% python3 -q
>>> import numpy as np
>>> np.set_printoptions(suppress=True, linewidth=120)
>>> def tidy(a):
...     return np.round(a, 2) + 0
... 
>>> F = np.load("block9.npy")
>>> F
array([[ 0.27,  0.33, -0.42,  0.75],
       [-1.  , -0.32,  0.72, -1.52],
       [ 0.85,  0.09, -0.46,  1.03],
       [ 1.45,  0.03, -1.66,  1.09]])
>>> # null space of dimension 1
>>> print(np.abs(np.diag(np.linalg.qr(F)[1])) > 1e-9)
[ True  True  True False]
>>> tidy(F @ np.linalg.pinv(F) @ F)
array([[ 0.27,  0.33, -0.42,  0.75],
       [-1.  , -0.32,  0.72, -1.52],
       [ 0.85,  0.09, -0.46,  1.03],
       [ 1.45,  0.03, -1.66,  1.09]])
>>> J = np.array([[33.0, 42.0], [42.0, 46.0]])
>>> evals, vecs = np.linalg.eigh(J)
>>> (evals > 1e-8).sum(), (evals < -1e-8).sum()
(np.int64(1), np.int64(1))
>>> tidy(np.linalg.svd(J, compute_uv=False))
array([82.,  3.])
>>> tidy(vecs.T @ J @ vecs)
array([[-3.,  0.],
       [ 0., 82.]])
>>> tidy(vecs @ np.diag(evals) @ vecs.T)
array([[33., 42.],
       [42., 46.]])
>>> tidy(vecs.T @ vecs)
array([[1., 0.],
       [0., 1.]])
>>> left, s, Vh = np.linalg.svd(J)
>>> tidy(s)
array([82.,  3.])
>>> other = left[:, :1] @ np.diag(s[:1]) @ Vh[:1]
>>> np.linalg.matrix_rank(other)
np.int64(1)
>>> tidy(np.abs(J - other).max())
np.float64(1.73)
>>> np.trace(J)
np.float64(79.0)
>>> print(tidy(np.linalg.det(J)))
-246.0
>>> tidy(np.linalg.matrix_power(J, 3))
array([[233505., 272454.],
       [272454., 317836.]])
>>> (J + J.T) / 2
array([[33., 42.],
       [42., 46.]])
>>> tidy(np.abs(np.linalg.eigvals(J)).max())
np.float64(82.0)
>>> mat = np.load("dump.npy")
>>> print(tidy(mat))
[[ 1.98  0.2   0.33  0.08  0.11]
 [ 0.2   0.97 -0.71  0.02 -0.19]
 [ 0.33 -0.71  2.45 -0.06 -0.83]
 [ 0.08  0.02 -0.06  2.98 -0.15]
 [ 0.11 -0.19 -0.83 -0.15  0.62]]
>>> print(np.linalg.matrix_rank(mat, rtol=0.1))
4
>>> [round(float(x), 2) for x in np.linalg.svd(mat, compute_uv=False)[:3]]
[3.0, 3.0, 2.0]
>>> W1 = np.array([[3, -1, 3, -2],
...     [1, -3, -2, 3],
...     [0, 3, 3, -1],
...     [-1, -3, 3, -2],
...     [-1, 1, 0, -3]])
>>> b = np.array([3, -5, -3, 5])
>>> hid = np.maximum(mat @ W1 + b, 0)
>>> np.linalg.matrix_rank(hid)
np.int64(4)
>>> tidy(hid)
array([[8.95, 0.  , 3.76, 0.84],
       [4.75, 0.  , 0.  , 8.75],
       [4.16, 3.51, 6.59, 2.35],
       [0.42, 0.  , 5.99, 0.  ],
       [2.67, 0.  , 0.  , 3.5 ]])
>>> W2 = np.array([[-3, 0], [-4, -9], [5, 2], [2, -4]])
>>> tidy(hid @ W2)
array([[ -6.37,   4.17],
       [  3.24, -34.99],
       [ 11.12, -27.83],
       [ 28.67,  11.97],
       [ -1.  , -13.99]])
>>> rng = np.random.default_rng(2338)
>>> lab = rng.permutation(2)
>>> lab
array([0, 1])
>>> other = J[lab][:, lab]
>>> np.diag(other)
array([33., 46.])
>>> np.trace(other)
np.float64(79.0)
>>> tidy(np.linalg.det(other)), tidy(np.linalg.det(J[lab]))
(np.float64(-246.0), np.float64(-246.0))
>>> np.allclose(other, J)
True
